$ ipython --no-banner

In [1]: import numpy as np

In [2]: np.set_printoptions(precision=2, suppress=True, linewidth=160, sign=" ")

In [3]: def tidy(a):
   ...:     return np.round(a, 2) + 0
   ...: 

In [4]: arr = np.load("dump.npy")

In [5]: arr
Out[5]: 
array([[ 2,  2,  3,  0,  2,  4],
       [ 2,  2,  2,  3,  0,  2],
       [ 3,  2,  2,  2,  3,  0],
       [ 0,  3,  2,  2,  2,  3],
       [ 2,  0,  3,  2,  2,  2],
       [ 4,  2,  0,  3,  2,  2]])

In [6]: vals, vecs = np.linalg.eigh(arr)

In [7]: tidy(vecs.T @ vecs)
Out[7]: 
array([[ 1.,  0.,  0.,  0.,  0.,  0.],
       [ 0.,  1.,  0.,  0.,  0.,  0.],
       [ 0.,  0.,  1.,  0.,  0.,  0.],
       [ 0.,  0.,  0.,  1.,  0.,  0.],
       [ 0.,  0.,  0.,  0.,  1.,  0.],
       [ 0.,  0.,  0.,  0.,  0.,  1.]])

In [8]: tidy(vecs.T @ arr @ vecs)
Out[8]: 
array([[-4.22,  0.  ,  0.  ,  0.  ,  0.  ,  0.  ],
       [ 0.  , -2.33,  0.  ,  0.  ,  0.  ,  0.  ],
       [ 0.  ,  0.  ,  1.3 ,  0.  ,  0.  ,  0.  ],
       [ 0.  ,  0.  ,  0.  ,  2.28,  0.  ,  0.  ],
       [ 0.  ,  0.  ,  0.  ,  0.  ,  2.92,  0.  ],
       [ 0.  ,  0.  ,  0.  ,  0.  ,  0.  , 12.06]])

In [9]: tidy(vecs @ np.diag(vals) @ vecs.T)
Out[9]: 
array([[ 2.,  2.,  3.,  0.,  2.,  4.],
       [ 2.,  2.,  2.,  3.,  0.,  2.],
       [ 3.,  2.,  2.,  2.,  3.,  0.],
       [ 0.,  3.,  2.,  2.,  2.,  3.],
       [ 2.,  0.,  3.,  2.,  2.,  2.],
       [ 4.,  2.,  0.,  3.,  2.,  2.]])

In [10]: vals.sum(), np.trace(arr)
Out[10]: (np.float64(12.0), np.int64(12))

In [11]: tidy(np.linalg.eigvalsh(arr + -2 * np.eye(6)))
Out[11]: array([-6.22, -4.33, -0.7 ,  0.28,  0.92, 10.06])

In [12]: np.abs(vecs[:, -1]).round(6).argmax()
Out[12]: np.int64(0)

In [13]: tidy(np.linalg.eigvalsh(arr @ arr))
Out[13]: array([   1.69,    5.18,    5.44,    8.52,   17.79,  145.38])

In [14]: A2 = np.linalg.invert(arr)
---------------------------------------------------------------------------
AttributeError                            Traceback (most recent call last)
Cell In[14], line 1
----> 1 A2 = np.linalg.invert(arr)

AttributeError: module 'numpy.linalg' has no attribute 'invert'

In [15]: A2 = np.linalg.inv(arr)

In [16]: (np.abs(A2) > 1e-9).astype(int)
Out[16]: 
array([[ 1,  1,  1,  1,  1,  1],
       [ 1,  1,  1,  1,  1,  1],
       [ 1,  1,  1,  1,  1,  1],
       [ 1,  1,  1,  1,  1,  1],
       [ 1,  1,  1,  1,  1,  1],
       [ 1,  1,  1,  1,  1,  1]])

In [17]: np.allclose(A2, arr.T)
Out[17]: False

In [18]: tidy(np.linalg.slogdet(arr)[0])
Out[18]: np.float64(1.0)

In [19]: tidy(np.linalg.cond(arr))
Out[19]: np.float64(9.28)

In [20]: tidy(np.linalg.det(arr) * np.linalg.det(A2))
Out[20]: np.float64(1.0)

In [21]: tidy(np.linalg.det(arr) * A2)
Out[21]: 
array([[ 168.,  104.,   80., -304.,  -88.,  104.],
       [ 104.,  168.,  208.,   80., -408.,  -88.],
       [  80.,  208.,  160.,  -96.,   80., -304.],
       [-304.,   80.,  -96.,  160.,  208.,   80.],
       [ -88., -408.,   80.,  208.,  168.,  104.],
       [ 104.,  -88., -304.,   80.,  104.,  168.]])

In [22]: tidy(A2)
Out[22]: 
array([[ 0.16,  0.1 ,  0.08, -0.3 , -0.09,  0.1 ],
       [ 0.1 ,  0.16,  0.2 ,  0.08, -0.4 , -0.09],
       [ 0.08,  0.2 ,  0.16, -0.09,  0.08, -0.3 ],
       [-0.3 ,  0.08, -0.09,  0.16,  0.2 ,  0.08],
       [-0.09, -0.4 ,  0.08,  0.2 ,  0.16,  0.1 ],
       [ 0.1 , -0.09, -0.3 ,  0.08,  0.1 ,  0.16]])

In [23]: A = np.load("layer7.npy")

In [24]: A
Out[24]: 
array([[-2.,  1.,  0.,  0.,  0.,  0.,  0.],
       [ 0., -2.,  1.,  0.,  0.,  0.,  0.],
       [ 0.,  0., -2.,  1.,  0.,  0.,  0.],
       [ 0.,  0.,  0., -2.,  1.,  0.,  0.],
       [ 0.,  0.,  0.,  0., -2.,  1.,  0.],
       [ 0.,  0.,  0.,  0.,  0., -2.,  1.],
       [ 0.,  0.,  0.,  0.,  0.,  0., -2.]])

In [25]: A @ A
Out[25]: 
array([[ 4., -4.,  1.,  0.,  0.,  0.,  0.],
       [ 0.,  4., -4.,  1.,  0.,  0.,  0.],
       [ 0.,  0.,  4., -4.,  1.,  0.,  0.],
       [ 0.,  0.,  0.,  4., -4.,  1.,  0.],
       [ 0.,  0.,  0.,  0.,  4., -4.,  1.],
       [ 0.,  0.,  0.,  0.,  0.,  4., -4.],
       [ 0.,  0.,  0.,  0.,  0.,  0.,  4.]])

In [26]: np.linalg.matrix_rank(A - A[0, 0] * np.eye(7))
Out[26]: np.int64(6)

In [27]: np.prod(np.diag(A)), tidy(np.linalg.det(A))
Out[27]: (np.float64(-128.0), np.float64(-128.0))

In [28]: tidy(np.sort(np.linalg.eigvals(A)))
Out[28]: array([-2., -2., -2., -2., -2., -2., -2.])
